$ python3 -q
>>> import numpy as np
>>> from numpy import linalg as LA
>>> np.set_printoptions(precision=2, suppress=True, linewidth=100)
>>> m1 = np.loadtxt("x.csv", delimiter=",")
>>> print(m1)
[[ 1.    1.    0.67  0.96 -0.21 -1.    0.91 -0.99  0.56 -0.36 -0.58  0.69]
 [ 1.    1.   -1.   -0.66  0.71 -0.8   1.   -0.93  1.    0.79 -0.95  0.24]
 [ 1.    1.   -0.59 -0.98 -0.98 -0.65  0.7   0.04  0.99 -0.44  0.28 -0.35]
 [-1.   -0.99 -1.   -1.    0.8   1.    0.86  1.    1.    0.92 -0.3  -0.73]
 [-1.   -0.17 -0.98 -1.   -0.92  1.   -0.95  1.    0.92  0.31  0.89 -0.95]
 [-1.   -1.   -0.93 -0.52  0.73  1.   -0.98 -0.16 -1.    0.45 -0.19  0.82]
 [ 1.    1.    1.    0.79 -0.92 -1.   -0.29  0.92  1.   -0.82  0.87 -0.95]
 [ 1.    0.91  0.88  1.    0.86 -1.    1.   -0.95  1.    0.1  -0.74  0.06]
 [ 0.71 -0.71  0.74  0.89 -0.03 -0.84 -0.82 -0.88 -1.   -0.37 -0.03  0.68]
 [-0.44  0.84  0.86 -0.96 -0.97  0.85 -0.99  0.99 -0.04 -0.64  0.92 -0.88]
 [-0.98  0.97 -1.   -1.    0.93  1.    1.    0.77  1.    0.97 -0.93 -0.41]
 [-1.   -1.    0.13  0.79  0.93  0.69  0.17  0.47 -0.14  0.47 -0.24 -0.15]
 [ 0.74  0.97 -0.99 -0.91  0.2   0.83  0.91 -0.83  0.27  0.58 -0.74  0.74]
 [ 1.    1.    0.56  0.2  -0.89 -0.91 -0.86 -0.91 -0.99 -0.64  0.21  0.69]
 [ 0.25 -0.41  0.93 -0.66 -0.98  0.56 -1.    0.37 -1.   -0.85  0.91  0.41]
 [ 0.98  0.9   0.95  0.56 -0.81 -0.92 -0.87 -0.16 -0.85 -0.66  0.57 -0.11]
 [-0.58 -0.97  0.71  0.44 -0.54  0.2  -0.99 -0.52 -1.   -0.52  0.47  0.66]
 [-1.   -1.    0.17  0.19  0.59  0.88 -0.82  0.66 -0.94  0.17  0.22 -0.09]
 [ 1.    0.92  1.    0.99 -0.97 -1.   -1.   -0.21 -1.   -0.97  0.94 -0.49]
 [-1.   -0.95 -0.63 -0.52  0.8   0.9   0.9   0.92  1.    0.6  -0.15 -0.74]
 [ 1.    0.49  1.    1.   -0.49 -1.   -0.6   0.06  0.84 -0.86  0.76 -0.79]
 [ 0.12  0.74 -0.17 -0.57 -0.23  0.28  0.41  0.58  0.92  0.05  0.13 -0.44]
 [ 0.9  -0.6  -0.24  0.97  0.77 -0.93  0.57 -0.99 -0.98  0.14 -0.77  0.91]
 [-0.9  -0.99  0.82  0.83  0.38 -0.28 -0.82 -0.05 -0.97 -0.19  0.22  0.12]
 [ 0.18 -0.49 -0.91  0.36  0.65  0.12  0.55 -0.94 -0.94  0.4  -0.72  0.85]
 [-0.9  -0.7   0.65  0.    0.29  0.2   0.5   0.92  0.99  0.09  0.35 -0.81]
 [ 0.76  1.   -1.   -1.   -0.34  0.97  1.    0.78  1.    0.69 -0.5  -0.57]]
>>> hat = m1 @ LA.solve(m1.T @ m1, m1.T)
>>> print(np.round(np.trace(hat), 2))
12.0
